$ python -q
>>> import numpy as np
>>> import numpy.linalg as la
>>> np.set_printoptions(precision=1, suppress=True, linewidth=200)
>>> def rnd(a):
...     return np.round(a, 1) + 0
... 
>>> J = np.loadtxt("test16.csv", delimiter=",")
>>> rnd(J)
array([[0.5, 0.2, 0.2],
       [0. , 1. , 0. ],
       [0. , 0.5, 0.5]])
>>> # rows sum to 1
>>> vec = np.array([-1, -2, 1])
>>> y = J @ vec
>>> rnd(y)
array([-0.8, -2. , -0.5])
>>> rnd(la.solve(J, 3 * y))
array([-3., -6.,  3.])
>>> rnd(la.solve(J, J[:, 2]))
array([0., 0., 1.])
>>> rnd(la.solve(J, y + J[:, 1]))
array([-1., -1.,  1.])
>>> rnd(la.solve(J.T, J[2]))
array([0., 0., 1.])
>>> out = la.inv(J)
>>> (np.abs(out) > 1e-9).astype(int)
array([[1, 0, 1],
       [0, 1, 0],
       [0, 1, 1]])
>>> J @ out
array([[1., 0., 0.],
       [0., 1., 0.],
       [0., 0., 1.]])
>>> np.allclose(out, J.T)
False
>>> rnd(la.inv(out))
array([[0.5, 0.2, 0.2],
       [0. , 1. , 0. ],
       [0. , 0.5, 0.5]])
>>> rnd(la.cond(J))
np.float64(3.2)
>>> s = 5 * 0.2 ** np.arange(3)
>>> rng = np.random.default_rng(31)
>>> K = rng.normal(size=(11, 3)) * rng.permutation(s)
>>> rnd(K)
array([[-2. ,  0.3,  0.1],
       [-4.9,  0.8,  0.1],
       [ 3.9,  0.3,  0.2],
       [-4.7,  1.8,  0.2],
       [-3. ,  0.7,  0.1],
       [-8.7,  0.6, -0.1],
       [-1.3, -0.6, -0.1],
       [ 0.4,  0.1, -0.3],
       [-1.3, -1.3, -0.3],
       [-1.7,  0.9,  0.1],
       [-3. , -0.7, -0.2]])
>>> # column 0 is much longer than the rest
>>> Xs = K - K.mean(axis=0)
>>> U, s, VT = la.svd(Xs, full_matrices=False)
>>> np.abs(VT[0]).argmax()
np.int64(0)
>>> rnd(s)
array([10.2,  2.6,  0.4])
>>> rnd((s ** 2).sum() ** 2 / (s ** 4).sum())
np.float64(1.1)
>>> np.searchsorted(np.cumsum(s ** 2) / (s ** 2).sum(), 0.9) + 1
np.int64(1)
>>> rnd(s ** 2 / (s ** 2).sum())
array([0.9, 0.1, 0. ])
>>> out = K + rng.integers(-2, 3, (11, 2)) @ rng.integers(-2, 3, (2, 3))
>>> rnd(out)
array([[-1. ,  2.3, -0.9],
       [-4.9, -4.2,  3.1],
       [ 3.9, -4.7,  3.2],
       [-3.7, -1.2,  2.2],
       [-1. ,  4.7, -1.9],
       [-6.7, -0.4,  0.9],
       [-3.3,  0.4, -1.1],
       [-0.6,  3.1, -2.3],
       [-2.3, -3.3,  0.7],
       [-4.7,  4.9, -2.9],
       [ 2. , -0.7,  0.8]])
>>> la.matrix_rank(out - K, tol=1e-8)
np.int64(2)
>>> rnd(out - K)
array([[ 1.,  2., -1.],
       [ 0., -5.,  3.],
       [ 0., -5.,  3.],
       [ 1., -3.,  2.],
       [ 2.,  4., -2.],
       [ 2., -1.,  1.],
       [-2.,  1., -1.],
       [-1.,  3., -2.],
       [-1., -2.,  1.],
       [-3.,  4., -3.],
       [ 5.,  0.,  1.]])
>>> rnd(la.svd(out - K, compute_uv=False))
array([12.5,  7. ,  0. ])
>>> rnd(np.abs(out - K).sum(axis=1))
array([ 4.,  8.,  8.,  6.,  8.,  4.,  4.,  6.,  4., 10.,  6.])
>>> basis = np.array([[0.6, 0.4, 0.0, 0.7], [-0.6, -0.3, -1.6, 1.7]])
>>> A = np.array([[4, 0],
...     [4, 3],
...     [1, 2],
...     [4, 4],
...     [4, 2],
...     [3, 4],
...     [3, 1],
...     [3, 3],
...     [2, 4],
...     [3, 5],
...     [4, 1],
...     [2, 5],
...     [3, 3],
...     [5, 0],
...     [1, 5]]) @ basis + 0.1 * rng.normal(size=(15, 4))
>>> rnd(A)
array([[ 2.5,  1.7, -0.1,  2.8],
       [ 0.5,  0.7, -4.9,  7.9],
       [-0.7, -0.2, -3.3,  4. ],
       [ 0. ,  0.4, -6.4,  9.6],
       [ 1.3,  0.9, -3.1,  6.3],
       [-0.6,  0.2, -6.2,  8.9],
       [ 1.1,  0.7, -1.6,  4. ],
       [ 0.1,  0.4, -4.8,  7.1],
       [-1.2, -0.5, -6.4,  8.3],
       [-1.2, -0.2, -8. , 10.7],
       [ 1.8,  1.1, -1.7,  4.4],
       [-1.7, -0.7, -8. ,  9.9],
       [ 0.1,  0.4, -4.9,  7. ],
       [ 3.1,  2. ,  0. ,  3.5],
       [-2.5, -1.3, -7.9,  9.3]])
>>> out = np.c_[A[:, :1] @ np.array([[1]]), np.array([0, 2, 1, 2, 0, 1, 1, 0, 1, 0, 1, 0, 1, 0, 1])]
>>> rnd(out)
array([[ 2.5,  0. ],
       [ 0.5,  2. ],
       [-0.7,  1. ],
       [ 0. ,  2. ],
       [ 1.3,  0. ],
       [-0.6,  1. ],
       [ 1.1,  1. ],
       [ 0.1,  0. ],
       [-1.2,  1. ],
       [-1.2,  0. ],
       [ 1.8,  1. ],
       [-1.7,  0. ],
       [ 0.1,  1. ],
       [ 3.1,  0. ],
       [-2.5,  1. ]])
>>> rnd(la.norm(la.qr(A)[0].T @ out, axis=0) ** 2 / ((out ** 2).sum(axis=0) + 1e-12))
array([1. , 0.5])
>>> rnd(la.lstsq(A, out[:, 0])[0])
array([1., 0., 0., 0.])
>>> rnd(la.norm(out - A @ la.lstsq(A, out)[0], axis=0))
array([0. , 2.6])
>>> Xs = A - A.mean(axis=0)
>>> U, s, VT = la.svd(Xs, full_matrices=False)
>>> rnd(Xs.mean(axis=0))
array([0., 0., 0., 0.])
>>> rnd((s ** 2).sum() ** 2 / (s ** 4).sum())
np.float64(1.1)
>>> rnd(s ** 2 / (s ** 2).sum())
array([0.9, 0.1, 0. , 0. ])
>>> rnd(s)
array([15.2,  3.7,  0.4,  0.3])
>>> la.matrix_rank(Xs)
np.int64(4)
>>> m1 = np.load("mat.npy")
>>> m1
array([[0., 0., 1.],
       [0., 0., 8.],
       [1., 8., 0.]])
>>> # symmetric
>>> rnd(la.norm(m1, 2) / la.norm(m1))
np.float64(0.7)
>>> la.cond(m1) > 100
np.True_
>>> out = np.array([[4, -1, 3], [4, -2, 9], [-2, -4, -2]])
>>> out.T @ m1.T
array([[ -2., -16.,  36.],
       [ -4., -32., -17.],
       [ -2., -16.,  75.]])
>>> np.einsum("ik,kj->ji", m1, out)
array([[ -2., -16.,  36.],
       [ -4., -32., -17.],
       [ -2., -16.,  75.]])
>>> np.einsum("ij->j", m1)
array([1., 8., 9.])
>>> U, s, VT = la.svd(m1)
>>> V = VT[:(s > 1e-8).sum()]
>>> vec = m1[1] + 4 * m1[0] + rng.integers(2) * np.eye(3)[1]
>>> vec
array([ 0.,  0., 12.])
>>> la.matrix_rank(np.vstack([m1, vec]))
np.int64(2)
>>> mat = np.load("case9.npy")
>>> mat
array([[1, 0, 0, 0],
       [0, 1, 0, 0],
       [0, 0, 1, 0],
       [0, 0, 0, 1]])
>>> [round(float(la.det(m1[:i, :i])), 2) + 0 for i in range(1, 4)]
[0.0, 0.0, 0.0]
>>> rnd(la.eigvalsh(m1).min())
np.float64(-8.1)
>>> np.sort(np.abs(np.fft.fft(mat[0]))), rnd(np.sort(la.svd(mat, compute_uv=False)))
(array([1., 1., 1., 1.]), array([1., 1., 1., 1.]))
>>> np.allclose(mat @ mat.T, mat.T @ mat)
True
>>> mat @ (-1.0) ** np.arange(4)
array([ 1., -1.,  1., -1.])
>>> np.fft.fft(mat[0])
array([1.+0.j, 1.+0.j, 1.+0.j, 1.+0.j])
>>> mat @ np.ones(4)
array([1., 1., 1., 1.])
>>> (mat @ mat)[0]
array([1, 0, 0, 0])
>>> W0 = np.load("out9.npy")
>>> W0
array([[  0,   2,  -1],
       [ -3,  -1,   1],
       [ -3,  -3,   3],
       [  0,  -1,   0],
       [  2,  -3,   2],
       [  0,  -6,   5],
       [ -1,  -8,   3],
       [ -2,  -9,   4],
       [ -1,  -7,   1],
       [ -3, -10,   0],
       [  0, -12,   3],
       [ -1, -11,   3],
       [  1, -12,   2],
       [ -1, -11,  -1],
       [ -3, -14,   0],
       [ -6, -13,  -3],
       [ -4, -16,  -1],
       [ -2, -14,  -2],
       [  0, -11,  -2],
       [ -1,  -9,   1]])
>>> Xs = (W0 - W0.mean(axis=0)) / W0.std(axis=0)
>>> rnd(Xs.std(axis=0))
array([1., 1., 1.])
>>> b = la.lstsq(np.delete(Xs, 2, axis=1), Xs[:, 2])[0]
>>> np.abs(b).argmax()
np.int64(0)
>>> rnd(1 - np.var(Xs[:, 2] - np.delete(Xs, 2, axis=1) @ b))
np.float64(0.2)
>>> rnd(b)
array([0.3, 0.1])
>>> z = rng.permutation(4)
>>> out = A[:, z] * rng.choice([-1, 1], 4)
>>> rnd(out)
array([[ -2.8,  -2.5,   0.1,  -1.7],
       [ -7.9,  -0.5,   4.9,  -0.7],
       [ -4. ,   0.7,   3.3,   0.2],
       [ -9.6,   0. ,   6.4,  -0.4],
       [ -6.3,  -1.3,   3.1,  -0.9],
       [ -8.9,   0.6,   6.2,  -0.2],
       [ -4. ,  -1.1,   1.6,  -0.7],
       [ -7.1,  -0.1,   4.8,  -0.4],
       [ -8.3,   1.2,   6.4,   0.5],
       [-10.7,   1.2,   8. ,   0.2],
       [ -4.4,  -1.8,   1.7,  -1.1],
       [ -9.9,   1.7,   8. ,   0.7],
       [ -7. ,  -0.1,   4.9,  -0.4],
       [ -3.5,  -3.1,   0. ,  -2. ],
       [ -9.3,   2.5,   7.9,   1.3]])
>>> U, _, VT = la.svd(A.T @ out)
>>> rnd(U @ VT)
array([[ 0., -1.,  0.,  0.],
       [ 0.,  0.,  0., -1.],
       [ 0.,  0., -1.,  0.],
       [-1.,  0.,  0.,  0.]])
>>> hat = out @ la.solve(out.T @ out, out.T)
>>> rnd(la.eigvalsh(hat))
array([0., 0., 0., 0., 0., 0., 0., 0., 0., 0., 0., 1., 1., 1., 1.])
>>> np.allclose(hat @ hat, hat)
True
>>> rnd(np.trace(hat))
np.float64(4.0)
>>> feats = np.loadtxt("m.csv", delimiter=",")
>>> feats
array([[ 0.5,  0.8,  0.5, -0.5],
       [-0.5, -0.9, -0.4, -0.2],
       [-0.2,  1.6,  0.8, -2.2],
       [-1.3,  1.3,  0.6, -1. ],
       [ 0. ,  0.6,  0.4,  0. ],
       [-0.2,  1.6,  0.8, -0.4],
       [-0.7, -1.9, -0.9, -1. ],
       [-0.6,  0.6,  0.3,  0.8],
       [-0.3, -0.9, -0.5,  1.2],
       [ 0. ,  0.6,  0.3,  1.6],
       [-1.7, -0.9, -0.4, -0.8],
       [-0.1, -3.6, -1.8,  0.5],
       [-0.8,  0.5,  0.2,  0. ],
       [ 0.5,  0.4,  0.1,  0.6],
       [ 1.2,  4.3,  2.1, -0.8],
       [-0.4,  0.8,  0.4, -0.3],
       [ 0.7, -1.4, -0.7, -0.3],
       [ 1.8,  2.6,  1.3, -0.8],
       [-0.3, -0.3, -0.2, -0.6],
       [ 1.5,  0. ,  0. ,  0.1],
       [ 2.1,  1.8,  0.9, -0.2],
       [ 2.1, -0.5, -0.3, -0.1],
       [ 0.3,  0.4,  0.1,  0.6],
       [-0.3,  1.6,  0.8, -0.6],
       [-1.2, -1.6, -0.9, -0.2],
       [ 0.4,  1.6,  0.8, -1.3],
       [-0.6, -2.6, -1.2,  0. ],
       [ 1.3, -4.6, -2.4, -0.5],
       [-0.9,  1.1,  0.6, -0.4],
       [ 1.4,  1. ,  0.4,  0.2],
       [ 1.4, -0.4, -0.2, -0.5]])
>>> out = np.c_[feats[:, :3] @ np.array([[4, 4, 9], [9, 6, 4], [2, 5, 2]]), np.array([-2, -5, -5, -7, 5, 4, -5, 4, -6, -6, 6, -4, 2, -1, -5, 3, -3, -7, -2, 7, 2, 0, -7, 8, 5, -6, -9, -8, 5, 5, -1])]
>>> rnd(out)
array([[ 10.2,   9.3,   8.7,  -2. ],
       [-10.9,  -9.4,  -8.9,  -5. ],
       [ 15.2,  12.8,   6.2,  -5. ],
       [  7.7,   5.6,  -5.3,  -7. ],
       [  6.2,   5.6,   3.2,   5. ],
       [ 15.2,  12.8,   6.2,   4. ],
       [-21.7, -18.7, -15.7,  -5. ],
       [  3.6,   2.7,  -2.4,   4. ],
       [-10.3,  -9.1,  -7.3,  -6. ],
       [  6. ,   5.1,   3. ,  -6. ],
       [-15.7, -14.2, -19.7,   6. ],
       [-36.4, -31. , -18.9,  -4. ],
       [  1.7,   0.8,  -4.8,   2. ],
       [  5.8,   4.9,   6.3,  -1. ],
       [ 47.7,  41.1,  32.2,  -5. ],
       [  6.4,   5.2,   0.4,   3. ],
       [-11.2,  -9.1,  -0.7,  -3. ],
       [ 33.2,  29.3,  29.2,  -7. ],
       [ -4.3,  -4. ,  -4.3,  -2. ],
       [  6. ,   6. ,  13.5,   7. ],
       [ 26.4,  23.7,  27.9,   2. ],
       [  3.3,   3.9,  16.3,   0. ],
       [  5. ,   4.1,   4.5,  -7. ],
       [ 14.8,  12.4,   5.3,   8. ],
       [-21. , -18.9, -19. ,   5. ],
       [ 17.6,  15.2,  11.6,  -6. ],
       [-28.2, -24. , -18.2,  -9. ],
       [-41. , -34.4, -11.5,  -8. ],
       [  7.5,   6. ,  -2.5,   5. ],
       [ 15.4,  13.6,  17.4,   5. ],
       [  1.6,   2.2,  10.6,  -1. ]])
>>> la.matrix_rank(out)
np.int64(4)
>>> rnd(la.lstsq(feats, out[:, 0])[0])
array([4., 9., 2., 0.])
>>> la.matrix_rank(np.c_[feats, out])
np.int64(5)
>>> rnd(la.norm(la.qr(feats)[0].T @ out, axis=0) ** 2 / ((out ** 2).sum(axis=0) + 1e-12))
array([1. , 1. , 1. , 0.1])
